>>> import numpy as np
>>> np.set_printoptions(suppress=True, linewidth=100)
>>> tidy = lambda a: np.round(a, 1) + 0
>>> basis = np.array([[0, 2, 1, 1], [0, 0, 2, 2]])
>>> W0 = np.repeat(basis, 47 // 2, axis=0)
>>> rng = np.random.default_rng(2899)
>>> W0 = W0 + 0.1 * rng.normal(size=W0.shape)
>>> print(tidy(W0))
[[ 0.1  2.   1.   0.9]
 [ 0.1  2.   1.2  1.1]
 [ 0.   1.9  0.9  1. ]
 [ 0.1  1.9  0.8  1. ]
 [ 0.1  2.   0.9  1. ]
 [ 0.   2.   1.1  0.9]
 [ 0.   2.   1.   1.1]
 [ 0.   2.1  1.   0.8]
 [ 0.   2.   0.9  1.1]
 [ 0.   2.1  1.1  1.1]
 [ 0.1  2.1  0.8  1. ]
 [ 0.   2.   0.9  1. ]
 [-0.2  2.1  1.1  1.2]
 [ 0.2  2.   1.1  0.9]
 [ 0.   2.1  1.2  0.8]
 [-0.1  2.   0.9  1. ]
 [-0.1  2.1  1.2  1. ]
 [ 0.2  1.9  1.1  0.9]
 [ 0.   1.9  0.9  1.1]
 [ 0.1  2.1  0.8  1. ]
 [ 0.1  2.1  0.7  1.1]
 [ 0.   2.1  0.9  0.9]
 [ 0.1  2.   0.9  1. ]
 [-0.1  0.1  2.2  2. ]
 [-0.1  0.   2.1  1.9]
 [-0.2  0.1  2.1  2. ]
 [ 0.1  0.   1.8  2.1]
 [-0.1 -0.1  2.   2. ]
 [ 0.  -0.1  2.3  2.1]
 [ 0.  -0.1  2.   2. ]
 [-0.1  0.2  2.   1.9]
 [ 0.1 -0.3  2.1  2. ]
 [-0.1  0.   1.9  2. ]
 [-0.2  0.1  2.   1.9]
 [ 0.  -0.1  1.9  2. ]
 [ 0.   0.   2.   2.2]
 [ 0.  -0.1  1.8  2.1]
 [-0.1 -0.1  2.1  2.1]
 [-0.1  0.   2.   2. ]
 [-0.1  0.   2.   2. ]
 [-0.1 -0.1  1.9  2. ]
 [ 0.   0.   1.7  2.1]
 [ 0.   0.1  1.8  2. ]
 [ 0.   0.1  2.   2.1]
 [ 0.   0.1  2.   1.9]
 [ 0.   0.   2.1  2. ]]
>>> dist = np.linalg.norm(W0[:, None] - W0[None], axis=-1)
>>> print(tidy(np.linalg.norm(W0, axis=1)))
[2.4 2.6 2.3 2.3 2.4 2.5 2.5 2.5 2.4 2.6 2.5 2.4 2.6 2.5 2.5 2.4 2.7 2.4 2.4 2.5 2.5 2.4 2.4 3.
 2.9 2.9 2.8 2.8 3.1 2.8 2.8 2.9 2.8 2.8 2.8 3.  2.8 2.9 2.9 2.8 2.7 2.7 2.7 2.9 2.8 2.9]
>>> print(tidy(dist[:5, :5]))
[[0.  0.3 0.2 0.3 0.2]
 [0.3 0.  0.3 0.4 0.2]
 [0.2 0.3 0.  0.1 0.1]
 [0.3 0.4 0.1 0.  0.1]
 [0.2 0.2 0.1 0.1 0. ]]
>>> print(dist.shape)
(46, 46)
>>> print(tidy(dist[26]))
[2.5 2.4 2.4 2.4 2.4 2.5 2.5 2.6 2.4 2.4 2.6 2.5 2.4 2.5 2.5 2.5 2.5 2.4 2.4 2.6 2.6 2.6 2.4 0.4
 0.4 0.5 0.  0.3 0.4 0.2 0.3 0.3 0.2 0.3 0.2 0.3 0.1 0.3 0.3 0.2 0.2 0.1 0.2 0.3 0.3 0.3]
>>> A2 = np.c_[W0[:, :3] @ np.array([[-2, -2, 0], [-2, 4, -1], [2, 2, -4]]), np.array([-5, -4, -4, -1, -1, -3, -1, 0, 5, -4, 4, 4, -5, 3, -4, 1, -3, 5, -4, -1, 5, -3, -3, -4, -1, 0, 5, -2, 4, -5, 0, -5, -1, 3, 4, -4, -2, -5, 1, 4, -2, 4, 3, -1, 4, -2])]
>>> print(tidy(A2))
[[-2.2 10.  -6.  -5. ]
 [-1.9 10.2 -6.7 -4. ]
 [-2.   9.3 -5.5 -4. ]
 [-2.3  9.2 -5.2 -1. ]
 [-2.2  9.6 -5.7 -1. ]
 [-1.8 10.3 -6.3 -3. ]
 [-2.2 10.  -5.9 -1. ]
 [-2.1 10.4 -6.3  0. ]
 [-2.1  9.8 -5.5  5. ]
 [-1.8 10.6 -6.6 -4. ]
 [-2.9 10.  -5.5  4. ]
 [-2.2  9.5 -5.5  4. ]
 [-1.5 10.9 -6.6 -5. ]
 [-2.2 10.  -6.4  3. ]
 [-1.8 10.6 -6.8 -4. ]
 [-1.9 10.  -5.7  1. ]
 [-1.6 11.3 -7.1 -3. ]
 [-1.9  9.5 -6.4  5. ]
 [-1.9  9.5 -5.7 -4. ]
 [-2.7 10.  -5.5 -1. ]
 [-3.   9.7 -5.   5. ]
 [-2.3 10.  -5.6 -3. ]
 [-2.2  9.6 -5.7 -3. ]
 [ 4.2  5.  -8.8 -4. ]
 [ 4.4  4.5 -8.6 -1. ]
 [ 4.4  5.2 -8.5  0. ]
 [ 3.6  3.3 -7.3  5. ]
 [ 4.5  3.8 -7.9 -2. ]
 [ 4.6  4.2 -9.   4. ]
 [ 4.   3.7 -8.  -5. ]
 [ 3.9  4.8 -8.2  0. ]
 [ 4.6  3.  -8.1 -5. ]
 [ 3.9  4.  -7.6 -1. ]
 [ 4.1  4.6 -8.   3. ]
 [ 4.2  3.3 -7.6  4. ]
 [ 4.   4.2 -8.1 -4. ]
 [ 3.9  3.4 -7.3 -2. ]
 [ 4.6  4.2 -8.3 -5. ]
 [ 4.3  4.3 -8.2  1. ]
 [ 4.1  4.  -7.8  4. ]
 [ 4.1  3.3 -7.3 -2. ]
 [ 3.4  3.4 -6.9  4. ]
 [ 3.3  4.  -7.2  3. ]
 [ 3.8  4.3 -8.3 -1. ]
 [ 3.6  4.4 -8.   4. ]
 [ 4.1  4.2 -8.3 -2. ]]
>>> print(tidy(np.linalg.norm(np.linalg.qr(W0)[0].T @ A2, axis=0) ** 2 / ((A2 ** 2).sum(axis=0) + 1e-12)))
[1.  1.  1.  0.2]
>>> print(tidy(np.linalg.lstsq(W0, A2[:, 0])[0]))
[-2. -2.  2.  0.]
>>> print(np.linalg.matrix_rank(np.c_[W0, A2]))
5
>>> th = rng.uniform(0, 2 * np.pi, 29)
>>> q, _ = np.linalg.qr(np.array([[-0.2, -0.7], [1.5, 0.3], [-0.2, 0.7], [-0.1, 0.0]]))
>>> J = 5 * np.c_[np.cos(th), np.sin(th)] @ q.T
>>> print(tidy(J))
[[-3.2 -0.6  3.8  0.1]
 [ 2.3  2.8 -3.4 -0.3]
 [ 2.3 -4.2 -1.5  0.2]
 [-2.1  4.4  1.  -0.3]
 [-0.4 -4.7  1.7  0.3]
 [-3.4  1.   3.5  0. ]
 [-2.2  4.3  1.3 -0.2]
 [-2.2  4.3  1.3 -0.2]
 [-3.4  1.2  3.5  0. ]
 [-2.6  3.9  1.8 -0.2]
 [-3.3  2.1  3.1  0. ]
 [-2.9  3.4  2.3 -0.2]
 [-0.9  4.9 -0.3 -0.3]
 [-0.2  4.8 -1.2 -0.3]
 [-2.7 -2.1  3.6  0.2]
 [-0.3  4.9 -1.1 -0.3]
 [ 1.6  3.7 -2.9 -0.3]
 [ 2.1 -4.4 -1.1  0.2]
 [ 3.1  1.2 -3.8 -0.2]
 [ 1.7  3.6 -3.  -0.3]
 [ 3.   1.3 -3.8 -0.2]
 [-2.4 -2.7  3.5  0.3]
 [-1.9 -3.4  3.1  0.3]
 [-2.8  3.5  2.2 -0.2]
 [ 2.7  2.2 -3.6 -0.2]
 [-0.9 -4.3  2.3  0.3]
 [-2.  -3.3  3.2  0.3]
 [-1.3 -4.1  2.6  0.3]
 [-3.1  2.8  2.7 -0.1]]
>>> # rows and columns are dependent
>>> Uu, s, Vt = np.linalg.svd(J)
>>> V = Vt[:(s > 1e-8).sum()]
>>> vec = J[25] + 3 * J[12] + rng.integers(2) * np.eye(4)[2]
>>> print(tidy(vec))
[-3.7 10.3  1.3 -0.6]
>>> print(np.allclose(V.T @ V @ vec, vec))
True
>>> print(tidy(np.linalg.norm(vec - V.T @ V @ vec)))
0.0
>>> print(np.linalg.matrix_rank(np.vstack([J, vec])))
2
>>> X = np.load("mat.npy")
>>> print(X)
[[ 1 -1 -1  1 -1  1  1 -1]
 [ 1 -1  1 -1 -1  1 -1  1]
 [ 1  1 -1 -1 -1 -1  1  1]
 [ 1 -1  1 -1  1 -1  1 -1]
 [ 1 -1 -1  1  1 -1 -1  1]
 [ 1  1  1  1 -1 -1 -1 -1]
 [ 1  1  1  1  1  1  1  1]
 [ 1  1 -1 -1  1  1 -1 -1]]
>>> print(np.trace(X))
-2
>>> print(tidy(np.linalg.det(X)))
4096.0
>>> np.linalg.determinant(X)
Traceback (most recent call last):
  File "<python-input-34>", line 1, in <module>
    np.linalg.determinant(X)
    ^^^^^^^^^^^^^^^^^^^^^
AttributeError: module 'numpy.linalg' has no attribute 'determinant'
>>> print(np.linalg.matrix_power(X, 3))
[[  8   0   8   0   0  -8  16   8]
 [ -8  -8  16   0  -8   8   0   0]
 [  8   8   8   8  -8  -8  -8  -8]
 [  8   0   8   0  16   8   0  -8]
 [ -8  -8   0  16   8  -8   0   0]
 [ -8  16   0   8   0   8   8   0]
 [  8  -8  -8   8  -8   8   8  -8]
 [ -8   0   0  -8   0  -8   8 -16]]
>>> print((X - X.T) / 2)
[[ 0. -1. -1.  0. -1.  0.  0. -1.]
 [ 1.  0.  0.  0.  0.  0. -1.  0.]
 [ 1.  0.  0. -1.  0. -1.  0.  1.]
 [ 0.  0.  1.  0.  0. -1.  0.  0.]
 [ 1.  0.  0.  0.  0.  0. -1.  0.]
 [ 0.  0.  1.  1.  0.  0. -1. -1.]
 [ 0.  1.  0.  0.  1.  1.  0.  1.]
 [ 1.  0. -1.  0.  0.  1. -1.  0.]]
>>> print(np.allclose(X @ X.T, X.T @ X))
True
>>> print(np.allclose(X, X.T))
False
>>> A = np.loadtxt("dump.csv", delimiter=",")
>>> print(A)
[[ 39.3  41.1 -38.7  19.4 -19.4  18.4  38.4 -40.4  19.   20.3 -39.   20.2   0.6 -20.5]
 [ 38.6  40.  -41.7  20.9 -19.   20.7  40.8 -40.6  20.8  19.6 -38.3  20.2   1.  -21.2]
 [ 41.5  40.1 -40.   18.6 -21.2  20.4  38.9 -39.1  18.3  20.8 -39.3  18.5   0.5 -19.1]
 [ 39.9  40.3 -39.9  19.8 -19.6  19.   40.3 -39.3  17.8  20.3 -39.   21.   -1.  -21.1]
 [ 39.5  40.5 -38.4  20.4 -19.4  21.9  39.4 -38.3  19.4  18.9 -38.5  20.8   0.4 -19.8]
 [ 40.5  40.3 -40.1  20.  -19.7  19.3  40.5 -40.5  21.3  19.  -39.5  21.6   0.  -19.7]
 [ 40.1  42.  -39.8  21.  -20.5  19.7  39.8 -39.1  20.3  19.3 -37.9  19.6  -0.9 -20.1]
 [ 39.1  40.3 -41.1  20.8 -21.9  20.1  40.7 -40.7  20.6  19.6 -41.   20.3   0.4 -20.4]
 [ 38.1  39.4 -39.   19.9 -20.2  19.8  39.2 -39.3  19.9  19.3 -42.3  20.9   0.1 -18.9]
 [ 39.1  42.2 -39.9  19.8 -20.7  21.   40.5 -40.   21.1  20.3 -40.2  21.3   1.8 -18.7]]
>>> print(np.linalg.cond(A) > 100)
True
>>> th = np.radians(60)
>>> R = np.eye(14)
>>> R[8, 8] = R[6, 6] = np.cos(th)
>>> R[8, 6], R[6, 8] = -np.sin(th), np.sin(th)
>>> A2 = A @ R.T
>>> print(np.allclose(A @ A.T, A2 @ A2.T))
True
>>> print(tidy(np.linalg.det(R)), np.trace(R))
1.0 13.0
>>> vec = np.array([8, 4, 5, 5, 0, 7, 1, 8, 4, 2, 3, 0, 1, 4])
>>> h1 = np.maximum(A @ vec, 0)
>>> print(tidy(np.maximum(A @ (3 * vec), 0)))
[433.5 448.2 525.9 444.6 586.2 486.6 553.5 437.1 438.3 540. ]
>>> print(tidy(np.maximum(A @ vec, 0) - np.maximum(-A @ vec, 0)))
[144.5 149.4 175.3 148.2 195.4 162.2 184.5 145.7 146.1 180. ]
>>> print(tidy(A.T @ h1))
[ 64621.   66340.4 -64966.2  32727.3 -32899.4  32789.   64994.  -64720.5  32396.8  32181.4 -64338.7
  33321.3    484.6 -32477.1]
>>> print(np.tanh(A @ vec))
[1. 1. 1. 1. 1. 1. 1. 1. 1. 1.]
>>> print(tidy(h1))
[144.5 149.4 175.3 148.2 195.4 162.2 184.5 145.7 146.1 180. ]
